$ python3 -q
>>> import numpy as np
>>> from numpy import linalg as LA
>>> np.set_printoptions(precision=2, suppress=True, linewidth=160, floatmode="fixed")
>>> F = np.load("x.npy")
>>> F
array([[0, 0, 0],
       [0, 0, 1],
       [0, 1, 0]])
>>> F @ F
array([[0, 0, 0],
       [0, 1, 0],
       [0, 0, 1]])
>>> np.trace(F @ F @ F) // 6
np.int64(0)
>>> F.sum(axis=0)
array([0, 1, 1])
>>> low = np.diag(F.sum(axis=1)) - F
>>> round(LA.det(low[1:, 1:]))
0
>>> LA.eigvalsh(low)
array([0.00, 0.00, 2.00])
>>> (LA.eigvalsh(low) < 1e-8).sum()
np.int64(2)
>>> low
array([[ 0,  0,  0],
       [ 0,  1, -1],
       [ 0, -1,  1]])
>>> A = np.load("out16.npy")
>>> A
array([[ 1, -1, -1,  1, -1,  1,  1, -1],
       [ 1,  1, -1, -1,  1,  1, -1, -1],
       [ 1,  1,  1,  1, -1, -1, -1, -1]])
>>> U, s, Vh = LA.svd(A, full_matrices=False)
>>> np.round(Vh @ Vh.T, 2) + 0
array([[1.00, 0.00, 0.00],
       [0.00, 1.00, 0.00],
       [0.00, 0.00, 1.00]])
>>> np.round(np.sqrt((s ** 2).sum()), 2), round(LA.norm(A), 2)
(np.float64(4.9), np.float64(4.9))
>>> round(float(LA.norm(F, 2) / LA.norm(F)), 2)
0.71
>>> A2 = np.array([[2, -3, -2],
...     [0, 1, 5],
...     [1, 4, -2],
...     [-2, 3, 4],
...     [5, -1, 2],
...     [-2, -1, 3],
...     [0, 2, 2],
...     [-2, -5, -1]])
>>> np.einsum("ij,ij->i", A, A)
array([8, 8, 8])
>>> LA.matrix_rank(np.vstack([A, A2.T]))
np.int64(6)
>>> A2.T @ A.T
array([[-6,  8,  0],
       [ 2, -8, 10],
       [ 3,  5, -1]])
>>> np.einsum("ij->j", A)
array([ 3,  1, -1,  1, -1,  1, -1, -3])
>>> print(A @ A2)
[[-6  2  3]
 [ 8 -8  5]
 [ 0 10 -1]]
>>> np.einsum("ik,kj->ji", A, A2)
array([[-6,  8,  0],
       [ 2, -8, 10],
       [ 3,  5, -1]])
>>> LA.matrix_rank(A @ A2)
np.int64(3)
>>> np.vstack([A, A2.T]).shape
(6, 8)
>>> A.reshape(-1, 2)
array([[ 1, -1],
       [-1,  1],
       [-1,  1],
       [ 1, -1],
       [ 1,  1],
       [-1, -1],
       [ 1,  1],
       [-1, -1],
       [ 1,  1],
       [ 1,  1],
       [-1, -1],
       [-1, -1]])
>>> A.ravel(order="F")
array([ 1,  1,  1, -1,  1,  1, -1, -1,  1,  1, -1,  1, -1,  1, -1,  1,  1, -1,  1, -1, -1, -1, -1, -1])
>>> blk = A.reshape(3, 2, -1)
>>> print(np.einsum("ihd,ihd->ih", blk, blk))
[[4 4]
 [4 4]
 [4 4]]
>>> np.einsum("ihd,jhd->hij", blk, blk).shape
(2, 3, 3)
>>> m1 = np.array([[0, 5], [0, 0]])
>>> rng = np.random.default_rng(8200)
>>> A2 = m1 + rng.integers(-2, 3, (2, 1)) @ rng.integers(-2, 3, (1, 2))
>>> A2
array([[0, 5],
       [0, 0]])
>>> A2 - m1
array([[0, 0],
       [0, 0]])
>>> print(np.argsort(-LA.norm(m1, axis=0).round(6), kind="stable")[:3])
[1 0]
>>> LA.matrix_rank(m1, rtol=0.1)
np.int64(1)
>>> LA.cond(m1) > 100
np.True_
>>> print([round(float(x), 2) for x in LA.svd(m1, compute_uv=False)[:3]])
[5.0, 0.0]
>>> U, s, Vh = LA.svd(F)
>>> print(s)
[1.00 1.00 0.00]
>>> A2 = U[:, :2] @ np.diag(s[:2]) @ Vh[:2]
>>> round(float(LA.norm(F - A2, 2)), 2), s[2]
(0.0, np.float64(0.0))
>>> LA.matrix_rank(F, rtol=0.05)
np.int64(2)
>>> A2 = np.array([[2, 2, -1], [2, 2, 1]])
>>> np.einsum("ij->j", m1)
array([0, 5])
>>> print(np.einsum("ik,kj->ij", m1, A2))
[[10 10  5]
 [ 0  0  0]]
>>> LA.matrix_rank(m1 @ A2)
np.int64(1)
>>> LA.matrix_rank(np.vstack([m1, A2.T]))
np.int64(2)
>>> E = np.loadtxt("test15.csv", delimiter=",")
>>> print(E)
[[-0.69  0.68  0.24]
 [-0.44 -0.67  0.60]
 [ 0.57  0.31  0.76]]
>>> P = np.triu(np.array([[-5, -4, 2], [4, 1, -2], [5, 5, -2]]), 1) + np.eye(3)
>>> A2 = P @ E @ LA.inv(P)
>>> LA.matrix_rank(A2)
np.int64(3)
>>> print(P @ E - E @ P)
[[ 2.90  0.51  1.86]
 [-1.14 -2.39 -1.97]
 [ 0.00  2.27 -0.51]]
>>> round(np.trace(A2), 2), round(np.trace(E), 2)
(np.float64(-0.6), np.float64(-0.6))
>>> Q = E.astype(float).copy()
>>> for j in range(3):
...     Q[:, j] -= Q[:, :j] @ (Q[:, :j].T @ Q[:, j])
...     Q[:, j] /= LA.norm(Q[:, j])
... 
>>> Q
array([[-0.69,  0.68,  0.24],
       [-0.44, -0.67,  0.60],
       [ 0.57,  0.31,  0.76]])
>>> np.round(Q.T @ E, 2) + 0
array([[1.00, 0.00, 0.00],
       [0.00, 1.00, 0.00],
       [0.00, 0.00, 1.00]])
>>> print(np.round(E.T @ E, 2) + 0)
[[1.00 0.00 0.00]
 [0.00 1.00 0.00]
 [0.00 0.00 1.00]]
>>> print(np.round(E @ E.T, 2) + 0)
[[1.00 0.00 0.00]
 [0.00 1.00 0.00]
 [0.00 0.00 1.00]]
>>> LA.pinv(E)
array([[-0.69, -0.44,  0.57],
       [ 0.68, -0.67,  0.31],
       [ 0.24,  0.60,  0.76]])
>>> W0 = np.loadtxt("case9.csv", delimiter=",")
>>> W0
array([[ 2.00, -1.00,  0.00,  0.00,  0.00,  0.00],
       [ 2.00,  2.00,  0.00,  0.00,  0.00,  0.00],
       [ 2.00, -1.00,  0.00,  0.00,  0.00,  0.00],
       [ 0.00,  0.00,  2.00, -1.00,  0.00,  0.00],
       [ 0.00,  0.00,  2.00,  2.00,  0.00,  0.00],
       [ 0.00,  0.00,  2.00, -1.00,  0.00,  0.00],
       [ 0.00,  0.00,  0.00,  0.00,  2.00, -1.00],
       [ 0.00,  0.00,  0.00,  0.00,  2.00,  2.00],
       [ 0.00,  0.00,  0.00,  0.00,  2.00, -1.00]])
>>> U, s, Vh = LA.svd(W0, full_matrices=False)
>>> print(Vh @ Vh.T)
[[1.00 0.00 0.00 0.00 0.00 0.00]
 [0.00 1.00 0.00 0.00 0.00 0.00]
 [0.00 0.00 1.00 0.00 0.00 0.00]
 [0.00 0.00 0.00 1.00 0.00 0.00]
 [0.00 0.00 0.00 0.00 1.00 0.00]
 [0.00 0.00 0.00 0.00 0.00 1.00]]
>>> (s > 1e-8).sum()
np.int64(6)
>>> np.round(U.T @ U, 2) + 0
array([[1.00, 0.00, 0.00, 0.00, 0.00, 0.00],
       [0.00, 1.00, 0.00, 0.00, 0.00, 0.00],
       [0.00, 0.00, 1.00, 0.00, 0.00, 0.00],
       [0.00, 0.00, 0.00, 1.00, 0.00, 0.00],
       [0.00, 0.00, 0.00, 0.00, 1.00, 0.00],
       [0.00, 0.00, 0.00, 0.00, 0.00, 1.00]])
>>> W0 @ W0.T
array([[5.00, 2.00, 5.00, 0.00, 0.00, 0.00, 0.00, 0.00, 0.00],
       [2.00, 8.00, 2.00, 0.00, 0.00, 0.00, 0.00, 0.00, 0.00],
       [5.00, 2.00, 5.00, 0.00, 0.00, 0.00, 0.00, 0.00, 0.00],
       [0.00, 0.00, 0.00, 5.00, 2.00, 5.00, 0.00, 0.00, 0.00],
       [0.00, 0.00, 0.00, 2.00, 8.00, 2.00, 0.00, 0.00, 0.00],
       [0.00, 0.00, 0.00, 5.00, 2.00, 5.00, 0.00, 0.00, 0.00],
       [0.00, 0.00, 0.00, 0.00, 0.00, 0.00, 5.00, 2.00, 5.00],
       [0.00, 0.00, 0.00, 0.00, 0.00, 0.00, 2.00, 8.00, 2.00],
       [0.00, 0.00, 0.00, 0.00, 0.00, 0.00, 5.00, 2.00, 5.00]])
>>> LA.norm(W0, axis=0)
array([3.46, 2.45, 3.46, 2.45, 3.46, 2.45])
>>> LA.svd(W0, compute_uv=False)
array([3.46, 3.46, 3.46, 2.45, 2.45, 2.45])
>>> P = W0 @ LA.solve(W0.T @ W0, W0.T)
>>> np.allclose(P @ P, P)
True
>>> np.diag(P)
array([0.50, 1.00, 0.50, 0.50, 1.00, 0.50, 0.50, 1.00, 0.50])
>>> vec = np.array([-3, -3, 2, 3, 2, -3])
>>> rhs = W0 @ vec
>>> np.round(LA.pinv(W0) @ W0, 2) + 0
array([[1.00, 0.00, 0.00, 0.00, 0.00, 0.00],
       [0.00, 1.00, 0.00, 0.00, 0.00, 0.00],
       [0.00, 0.00, 1.00, 0.00, 0.00, 0.00],
       [0.00, 0.00, 0.00, 1.00, 0.00, 0.00],
       [0.00, 0.00, 0.00, 0.00, 1.00, 0.00],
       [0.00, 0.00, 0.00, 0.00, 0.00, 1.00]])
>>> rhs = rhs + 0.3 * rng.normal(size=9)
>>> rhs
array([ -2.75, -12.42,  -2.43,   0.86,   9.85,   0.52,   7.11,  -1.53,   6.48])
>>> coef, *_ = LA.lstsq(W0, rhs)
>>> round(LA.norm(rhs - W0 @ coef), 2)
np.float64(0.56)
>>> print(np.round(W0.T @ (rhs - W0 @ coef), 2) + 0)
[0.00 0.00 0.00 0.00 0.00 0.00]
>>> LA.norm(W0, axis=0)
array([3.46, 2.45, 3.46, 2.45, 3.46, 2.45])
>>> print(round(float(LA.norm(W0) ** 2 / LA.norm(W0, 2) ** 2), 2))
4.5
>>> np.round(LA.norm(W0[6], 1), 2), round(LA.norm(W0[6], np.inf), 2)
(np.float64(3.0), np.float64(2.0))
>>> LA.norm(W0, axis=1)
array([2.24, 2.83, 2.24, 2.24, 2.83, 2.24, 2.24, 2.83, 2.24])
>>> round(LA.norm(W0, "nuc"), 2)
np.float64(17.74)
>>> LA.norm(W0, axis=1).argmax()
np.int64(1)
>>> A2 = np.array([[-1, 2, -2], [-2, 1, -2], [1, 2, 0], [-1, 0, -1]])
>>> C = np.array([[4, 5, 4, 7], [6, 0, 9, 9], [9, 8, 0, 5]])
>>> mat = A2 @ C + 0.1 * rng.normal(size=(4, 4))
>>> mat
array([[ -9.84, -20.83,  13.79,   0.70],
       [-20.05, -25.96,   1.17, -14.92],
       [ 15.87,   5.01,  22.01,  25.08],
       [-12.95, -13.18,  -3.91, -12.08]])
>>> round(np.trace(mat), 2)
np.float64(-25.88)
>>> np.allclose(mat, mat.T)
False
>>> np.sort(np.abs(LA.eigvals(mat)))
array([ 0.10,  0.28, 22.74, 48.45])
>>> (mat - mat.T) / 2
array([[  0.00,  -0.39,  -1.04,   6.83],
       [  0.39,   0.00,  -1.92,  -0.87],
       [  1.04,   1.92,   0.00,  14.50],
       [ -6.83,   0.87, -14.50,   0.00]])
>>> round(LA.det(mat), 2)
np.float64(30.75)
>>> P = np.triu(np.array([[5, -2, 5, -3], [2, 4, -4, 2], [3, -1, 2, 0], [1, 3, -1, -1]]), 1) + np.eye(4)
>>> A2 = P @ mat @ LA.inv(P)
>>> round(float(LA.det(A2)), 2)
30.75
>>> A2 = np.array([[3, -5], [0, 1], [4, -2], [3, 1]])
>>> mat @ A2
array([[  27.74,    1.51],
       [-100.24,   57.06],
       [ 210.86,  -93.26],
       [ -90.74,   47.33]])
>>> np.einsum("ik,kj->ji", mat, A2)
array([[  27.74, -100.24,  210.86,  -90.74],
       [   1.51,   57.06,  -93.26,   47.33]])
>>> LA.matrix_rank(np.vstack([mat, A2.T]))
np.int64(4)
>>> np.einsum("ij->j", mat)
array([-26.98, -54.96,  33.06,  -1.22])
>>> A2.T @ mat.T
array([[  27.74, -100.24,  210.86,  -90.74],
       [   1.51,   57.06,  -93.26,   47.33]])
>>> print(np.vstack([mat, A2.T]).shape)
(6, 4)
>>> print(LA.matrix_rank(mat @ A2))
2
>>> ang = np.radians(36)
>>> r_ = np.eye(4)
>>> r_[1, 1] = r_[2, 2] = np.cos(ang)
>>> r_[1, 2], r_[2, 1] = -np.sin(ang), np.sin(ang)
>>> r_
array([[ 1.00,  0.00,  0.00,  0.00],
       [ 0.00,  0.81, -0.59,  0.00],
       [ 0.00,  0.59,  0.81,  0.00],
       [ 0.00,  0.00,  0.00,  1.00]])
>>> A2 = mat @ r_.T
>>> np.allclose(LA.norm(mat, axis=1), LA.norm(A2, axis=1))
True
>>> LA.svd(mat, compute_uv=False), LA.svd(A2, compute_uv=False)
(array([52.94, 33.33,  0.40,  0.04]), array([52.94, 33.33,  0.40,  0.04]))
>>> np.abs(A2 - mat).max(axis=0)
array([ 0.00, 13.89, 15.48,  0.00])
>>> print(A2)
[[ -9.84 -24.96  -1.08   0.70]
 [-20.05 -21.69 -14.31 -14.92]
 [ 15.87  -8.88  20.75  25.08]
 [-12.95  -8.36 -10.91 -12.08]]
>>> np.allclose(mat @ mat.T, A2 @ A2.T)
True
>>> round(LA.norm(mat[0] - mat[1]), 2)
np.float64(23.11)
>>> LA.norm(mat, axis=0)
array([30.31, 36.15, 26.29, 31.59])
>>> np.round(mat[0] @ mat[1], 2)
np.float64(743.87)
>>> round(float(LA.norm(mat[0], 1)), 2), round(float(LA.norm(mat[0], np.inf)), 2)
(45.17, 20.83)
>>> LA.norm(mat, axis=1).argmax()
np.int64(2)
>>> round(LA.norm(mat, "nuc"), 2)
np.float64(86.72)
>>> np.round(LA.norm(mat, 1), 2), np.round(LA.norm(mat, np.inf), 2)
(np.float64(64.98), np.float64(67.96))
>>> np.round(LA.norm(mat, 2), 2)
np.float64(52.94)
>>> A2 = np.array([[-1, 0, -2]])
>>> M = A2.T @ A2
>>> M
array([[1, 0, 2],
       [0, 0, 0],
       [2, 0, 4]])
>>> U, s, Vh = LA.svd(M)
>>> vecs = Vh[:(s > 1e-8).sum()]
>>> vec = M[2] + -1 * M[0] + rng.integers(2) * np.eye(3)[2]
>>> print(vec)
[1.00 0.00 2.00]
>>> round(float(LA.norm(vec - vecs.T @ vecs @ vec)), 2)
0.0
>>> np.diag(vecs.T @ vecs)
array([0.20, 0.00, 0.80])
>>> LA.matrix_rank(np.vstack([M, vec]))
np.int64(1)
